% python3 -q
>>> import numpy as np
>>> np.set_printoptions(suppress=True, linewidth=120)
>>> def rd(a):
...     return np.round(a, 3) + 0
... 
>>> X = np.load("case8.npy")
>>> print(X)
[[ -6  -8  -6 -12 -16 -12]
 [  7  -3   4  14  -6   8]
 [  9  -1   1  18  -2   2]
 [ -6  -8  -6   0   0   0]
 [  7  -3   4   0   0   0]
 [  9  -1   1   0   0   0]]
>>> print(rd(np.abs(np.linalg.eigvals(X)).max()))
20.731
>>> print(np.trace(X))
-8
>>> print((X - X.T) / 2)
[[  0.   -7.5  -7.5  -3.  -11.5 -10.5]
 [  7.5   0.    2.5  11.   -1.5   4.5]
 [  7.5  -2.5   0.   12.   -3.    0.5]
 [  3.  -11.  -12.    0.    0.    0. ]
 [ 11.5   1.5   3.    0.    0.    0. ]
 [ 10.5  -4.5  -0.5   0.    0.    0. ]]
>>> X.inv()
Traceback (most recent call last):
  File "<python-input-8>", line 1, in <module>
    X.inv()
    ^^^^^
AttributeError: 'numpy.ndarray' object has no attribute 'inv'
>>> mat = np.array([[1, -2, 4, -8],
...     [1, -1, 1, -1],
...     [1, 0, 0, 0],
...     [1, 1, 1, 1],
...     [1, 2, 4, 8],
...     [1, 3, 9, 27],
...     [1, 4, 16, 64],
...     [1, 5, 25, 125]])
>>> print(mat)
[[  1  -2   4  -8]
 [  1  -1   1  -1]
 [  1   0   0   0]
 [  1   1   1   1]
 [  1   2   4   8]
 [  1   3   9  27]
 [  1   4  16  64]
 [  1   5  25 125]]
>>> f, v = mat[6], mat[7]
>>> print(f @ v)
8421
>>> p = (f @ v) / (f @ f) * f
>>> print(rd((v - p) @ f))
0.0
>>> print(rd(v - p))
[-0.927 -2.71  -5.839  1.644]
>>> print(rd(p))
[  1.927   7.71   30.839 123.356]
>>> x = np.array([3, -3, -2, -2])
>>> y = mat @ x
>>> c, lr = np.zeros(4), 1 / np.linalg.norm(mat, 2) ** 2
>>> for i in range(25):
...     c -= lr * mat.T @ (mat @ c - y)
...     if i % 5 == 0: print(i, round(np.linalg.norm(mat @ c - y), 3))
... 
0 12.519
5 12.444
10 12.371
15 12.298
20 12.227
>>> print(rd(np.linalg.cond(mat)))
97.875
>>> print(rd(c))
[-0.034 -0.156 -0.577 -2.41 ]
>>> M = np.array([[3, 3, 1, 3, 1],
...     [1, 3, 1, 3, 3],
...     [1, 3, 0, 1, 3],
...     [0, 2, 3, 3, 2],
...     [3, 0, 3, 1, 3],
...     [1, 2, 1, 3, 0],
...     [0, 2, 2, 2, 0]])
>>> print(M)
[[3 3 1 3 1]
 [1 3 1 3 3]
 [1 3 0 1 3]
 [0 2 3 3 2]
 [3 0 3 1 3]
 [1 2 1 3 0]
 [0 2 2 2 0]]
>>> other = M / np.linalg.norm(M, axis=1, keepdims=True)
>>> C2 = other @ other.T
>>> print(np.argwhere(np.triu(np.abs(C2) > 0.95, 1)))
[]
>>> print(rd(np.degrees(np.arccos(np.clip(C2[5, 6], -1, 1)))))
26.565
>>> print(rd(np.linalg.norm(other, axis=1)))
[1. 1. 1. 1. 1. 1. 1.]
>>> other = np.c_[M[:, :4] @ np.array([[9, 2, 1, 6], [8, 7, 5, 3], [2, 5, 1, 1], [2, 9, 3, 4]]), np.array([0, 2, -2, 1, 1, 2, 0])]
>>> print(other)
[[59 59 28 40  0]
 [41 55 26 28  2]
 [35 32 19 19 -2]
 [28 56 22 21  1]
 [35 30  9 25  1]
 [33 48 21 25  2]
 [24 42 18 16  0]]
>>> print(np.linalg.matrix_rank(other))
5
>>> print(rd(np.linalg.norm(other - M @ np.linalg.lstsq(M, other)[0], axis=0)))
[0.    0.    0.    0.    1.062]
>>> print(np.linalg.matrix_rank(np.c_[M, other]))
6
>>> P = M @ np.linalg.solve(M.T @ M, M.T)
>>> print(np.allclose(P @ P, P))
True
>>> print(rd(np.linalg.eigvalsh(P)))
[0. 0. 1. 1. 1. 1. 1.]
>>> print(rd(np.diag(P)))
[0.734 0.639 0.819 0.639 0.944 0.475 0.75 ]
>>> print(rd(np.linalg.norm(M, axis=1)))
[5.385 5.385 4.472 5.099 5.292 3.873 3.464]
>>> print(rd(np.linalg.norm(M) ** 2 / np.linalg.norm(M, 2) ** 2))
1.297
>>> print(rd(np.linalg.norm(M, "nuc")))
22.27
>>> print(np.linalg.norm(M, axis=1).argmax())
0
>>> print(rd(np.linalg.norm(M, 2)))
11.071
>>> print(M[6] @ M[4])
8
>>> print(rd(np.linalg.norm(M, axis=0)))
[4.583 6.245 5.    6.481 5.657]
>>> f, v = X[0], X[5]
>>> print(f @ f)
680
>>> p = (f @ v) / (f @ f) * f
>>> print(rd(p))
[0.459 0.612 0.459 0.918 1.224 0.918]
>>> print(np.outer(f, v))
[[ -54    6   -6    0    0    0]
 [ -72    8   -8    0    0    0]
 [ -54    6   -6    0    0    0]
 [-108   12  -12    0    0    0]
 [-144   16  -16    0    0    0]
 [-108   12  -12    0    0    0]]
>>> print(rd(np.linalg.norm(f + v) ** 2 + np.linalg.norm(f - v) ** 2))
1526.0
>>> A = np.load("dump.npy")
>>> print(rd(A))
[[-0.099  0.755 -0.398 -0.159 -0.358  0.33 ]
 [-0.429  0.187 -0.264 -0.247  0.197 -0.782]
 [-0.099  0.026 -0.263  0.917 -0.207 -0.192]
 [ 0.033 -0.591 -0.595 -0.258 -0.479  0.002]
 [ 0.     0.073  0.563 -0.08  -0.748 -0.335]
 [-0.892 -0.199  0.179  0.025 -0.05   0.361]]
>>> # keeps lengths
>>> x = np.array([2, 5, 8, 0, 0])
>>> y = M @ x
>>> print(y)
[29 25 17 34 30 20 26]
>>> print(rd(np.linalg.lstsq(M, y)[0]))
[2. 5. 8. 0. 0.]
>>> print(rd(np.linalg.solve(M.T @ M, M.T @ y)))
[2. 5. 8. 0. 0.]
>>> rng = np.random.default_rng(737)
>>> y = y + 0.05 * rng.normal(size=7)
>>> print(rd(y))
[28.933 24.973 16.972 34.003 30.067 19.975 26.025]
>>> c, *_ = np.linalg.lstsq(M, y)
>>> print([round(float(np.linalg.norm(np.linalg.solve(M.T @ M + lam * np.eye(5), M.T @ y))), 2) for lam in (0, 1, 10, 100)])
[9.66, 7.78, 6.11, 3.42]
>>> print(rd(M.T @ (y - M @ c)))
[0. 0. 0. 0. 0.]
>>> print(rd(np.linalg.norm(y - M @ c)))
0.037
>>> print(c.round())
[ 2.  5.  8. -0.  0.]
>>> K = np.load("sample18.npy")
>>> print(rd(K))
[[  5.833   5.928 -27.14  -19.238   9.69    3.81   23.142  -7.808 -21.261  -7.572]
 [  4.512   5.266 -20.061 -13.145   7.164   2.327  16.226  -6.163 -15.33   -4.225]
 [  4.236   5.102 -18.512 -11.862   6.619   2.026  14.754  -5.784 -14.072  -3.543]
 [  2.899   4.082 -10.594  -5.707   3.88    0.668   7.559  -3.703  -7.938  -0.466]
 [  2.712   3.895  -9.436  -4.881   3.487   0.503   6.567  -3.372  -7.09   -0.095]
 [  1.631   2.398  -2.939  -0.894   1.31   -0.128   1.533  -1.278  -2.653   1.216]
 [ -1.94   -1.402  -0.451   0.524  -0.569  -0.32   -0.306  -0.437   2.144  -0.512]
 [ -4.26   -2.425  -0.904   2.238  -1.337  -1.182  -1.585  -1.307   5.316   0.093]
 [ -5.205  -2.751  -0.981   3.155  -1.688  -1.612  -2.314  -1.682   6.747   0.55 ]
 [ -5.475  -2.838  -0.992   3.435  -1.793  -1.742  -2.54   -1.79    7.168   0.696]
 [ -5.49   -2.843  -0.992   3.451  -1.799  -1.749  -2.553  -1.796   7.192   0.705]
 [ -6.506  -3.148  -0.992   4.567  -2.205  -2.256  -3.466  -2.202   8.816   1.313]
 [ -7.375  -3.387  -0.946   5.591  -2.568  -2.713  -4.316  -2.549  10.252   1.894]
 [-11.464  -4.322  -0.246  11.047  -4.431  -5.066  -8.972  -4.151  17.445   5.175]
 [-13.587  -4.724   0.37   14.193  -5.479  -6.384 -11.713  -4.959  21.396   7.139]
 [-18.201  -5.473   2.159  21.543  -7.896  -9.4   -18.215  -6.656  30.344  11.823]]
>>> print(rd(np.linalg.norm(K, 2) / np.linalg.norm(K)))
0.922
>>> print([round(float(x), 3) for x in np.linalg.svd(K, compute_uv=False)[:3]])
[94.119, 38.534, 9.073]
>>> print(np.argsort(-np.linalg.norm(K, axis=0).round(6), kind="stable")[:3])
[8 6 2]
>>> print(np.linalg.matrix_rank(K, rtol=0.1))
2
>>> left, sig, Vh = np.linalg.svd(K)
>>> print(rd(sig))
[94.119 38.534  9.073  0.     0.     0.     0.     0.     0.     0.   ]
>>> other = left[:, :3] @ np.diag(sig[:3]) @ Vh[:3]
>>> print(rd(np.linalg.norm(K - other, 2)), rd(sig[3]))
0.0 0.0
>>> print(np.linalg.matrix_rank(K, rtol=0.05))
3
>>> other = np.array([[1, 1], [1, -1]])
>>> W0 = np.kron(other, np.kron(other, other))[rng.permutation(8)][:9]
>>> print(W0)
[[ 1 -1 -1  1  1 -1 -1  1]
 [ 1  1  1  1  1  1  1  1]
 [ 1 -1  1 -1  1 -1  1 -1]
 [ 1 -1 -1  1 -1  1  1 -1]
 [ 1 -1  1 -1 -1  1 -1  1]
 [ 1  1 -1 -1 -1 -1  1  1]
 [ 1  1  1  1 -1 -1 -1 -1]
 [ 1  1 -1 -1  1  1 -1 -1]]
>>> lab = rng.permutation(8)
>>> print(lab)
[4 2 7 5 1 0 6 3]
>>> other = W0[lab][:, lab]
>>> print(np.allclose(other, W0))
False
>>> print(np.diag(other))
[-1  1 -1 -1  1  1 -1  1]
>>> print(other)
[[-1  1  1  1 -1  1 -1 -1]
 [ 1  1 -1 -1 -1  1  1 -1]
 [ 1 -1 -1  1  1  1 -1 -1]
 [-1 -1  1 -1  1  1  1 -1]
 [ 1  1  1  1  1  1  1  1]
 [ 1 -1  1 -1 -1  1 -1  1]
 [-1  1 -1 -1  1  1 -1  1]
 [-1 -1 -1  1 -1  1  1  1]]
>>> print(W0 @ W0.T)
[[8 0 0 0 0 0 0 0]
 [0 8 0 0 0 0 0 0]
 [0 0 8 0 0 0 0 0]
 [0 0 0 8 0 0 0 0]
 [0 0 0 0 8 0 0 0]
 [0 0 0 0 0 8 0 0]
 [0 0 0 0 0 0 8 0]
 [0 0 0 0 0 0 0 8]]
>>> O, V = np.linalg.qr(X[:, :2])[0], np.linalg.qr(X[:, 2:])[0]
>>> sig = np.linalg.svd(O.T @ V, compute_uv=False)
>>> print(rd(np.degrees(np.arccos(sig.clip(0, 1)))))
[18.539 45.   ]
>>> print(rd(sig))
[0.948 0.707]
>>> print(rd(np.linalg.norm(O @ O.T - V @ V.T, 2)))
1.0
>>> def softmax(z):
...     e = np.exp(z - z.max(axis=-1, keepdims=True))
...     return e / e.sum(axis=-1, keepdims=True)
... 
>>> print(softmax(10 * W0[1]))
[0.125 0.125 0.125 0.125 0.125 0.125 0.125 0.125]
>>> scores = W0 @ W0.T / np.sqrt(8)
>>> print(rd(softmax(scores + np.triu(np.full(scores.shape, -np.inf), 1))))
[[1.    0.    0.    0.    0.    0.    0.    0.   ]
 [0.056 0.944 0.    0.    0.    0.    0.    0.   ]
 [0.053 0.053 0.894 0.    0.    0.    0.    0.   ]
 [0.05  0.05  0.05  0.849 0.    0.    0.    0.   ]
 [0.048 0.048 0.048 0.048 0.809 0.    0.    0.   ]
 [0.046 0.046 0.046 0.046 0.046 0.772 0.    0.   ]
 [0.044 0.044 0.044 0.044 0.044 0.044 0.738 0.   ]
 [0.042 0.042 0.042 0.042 0.042 0.042 0.042 0.707]]
>>> print(rd(softmax(scores)[1] @ W0))
[1.    0.666 0.666 0.666 0.666 0.666 0.666 0.666]
>>> print(rd(np.linalg.det(W0)))
4096.0
>>> print(np.trace(W0))
0
>>> np.linalg.determinant(W0)
Traceback (most recent call last):
  File "<python-input-101>", line 1, in <module>
    np.linalg.determinant(W0)
    ^^^^^^^^^^^^^^^^^^^^^
AttributeError: module 'numpy.linalg' has no attribute 'determinant'
>>> print(rd(np.sort(np.abs(np.linalg.eigvals(W0)))))
[2.828 2.828 2.828 2.828 2.828 2.828 2.828 2.828]
>>> print((W0 - W0.T) / 2)
[[ 0. -1. -1.  0.  0. -1. -1.  0.]
 [ 1.  0.  1.  1.  1.  0.  0.  0.]
 [ 1. -1.  0.  0.  0.  0.  0.  0.]
 [ 0. -1.  0.  0.  0.  1.  0.  0.]
 [ 0. -1.  0.  0.  0.  1.  0.  0.]
 [ 1.  0.  0. -1. -1.  0.  1.  0.]
 [ 1.  0.  0.  0.  0. -1.  0.  0.]
 [ 0.  0.  0.  0.  0.  0.  0.  0.]]
>>> E = np.load("layer1.npy")
>>> print(E)
[[-1  1 -2 -1  0]
 [-2  1  2  0 -2]
 [-2  1  2  0 -2]
 [ 1  2  1 -2 -2]
 [ 2 -1  2  0 -2]
 [-2  1 -1  2  1]
 [ 1 -2 -2 -2  2]
 [ 2  0  2  0 -1]
 [-1 -1 -1  1  2]
 [-1  2 -1 -1  0]
 [ 2  2 -1  2 -1]]
>>> f = np.array([1, 2, 0])
>>> print(rd(np.cross(K[7, :3], K[5, :3])))
[  9.295 -13.995  -6.262]
>>> D = np.linalg.norm(E[:, None] - E[None], axis=-1)
>>> print(D.shape)
(11, 11)
>>> print(rd(np.linalg.norm(E, axis=1)))
[2.646 3.606 3.606 3.742 3.606 3.317 4.123 3.    2.828 2.646 3.742]
>>> print(rd(np.linalg.norm(E - E.mean(axis=0), axis=1)))
[2.537 3.145 3.145 3.188 3.578 3.395 4.659 2.936 3.409 2.273 3.514]
>>> arr = np.array([[2.0, -4.0, 3.0, -1.0],
...     [4.0, -8.0, 6.0, -2.0],
...     [4.0, -8.0, 7.0, -3.0],
...     [4.0, -8.0, 8.0, -4.0]])
>>> print(arr)
[[ 2. -4.  3. -1.]
 [ 4. -8.  6. -2.]
 [ 4. -8.  7. -3.]
 [ 4. -8.  8. -4.]]
>>> print(np.unique(arr.round(6), axis=0).shape)
(4, 4)
>>> print(np.abs(np.diag(np.linalg.qr(arr)[1])) > 1e-9)
[ True False  True False]
>>> print(np.allclose(arr[:-1].T @ np.linalg.lstsq(arr[:-1].T, arr[-1])[0], arr[-1]))
True
>>> print(rd(np.trace(np.linalg.pinv(arr) @ arr)))
2.0
>>> print(np.linalg.cond(arr) > 100)
True
>>> print(np.argsort(-np.linalg.norm(arr, axis=0).round(6), kind="stable")[:3])
[1 2 0]
>>> print(np.linalg.matrix_rank(arr, rtol=0.1))
1
>>> print([round(float(x), 3) for x in np.linalg.svd(arr, compute_uv=False)[:3]])
[21.098, 1.693, 0.0]
>>> rk = np.linalg.matrix_rank(arr)
>>> print(rk)
2
>>> N = np.linalg.svd(arr)[2][rk:].T
>>> print(rd(arr @ N))
[[0. 0.]
 [0. 0.]
 [0. 0.]
 [0. 0.]]
>>> print([int(np.linalg.matrix_rank(np.delete(arr, i, axis=0))) for i in range(4)])
[2, 2, 2, 2]
>>> print(N.shape)
(4, 2)
>>> print(np.linalg.matrix_rank(arr.T @ arr), np.linalg.matrix_rank(arr @ arr.T))
2 2
>>> print([int(np.linalg.matrix_rank(arr[:, :j + 1])) for j in range(4)])
[1, 1, 2, 2]
>>> print(np.allclose(arr @ N, 0))
True
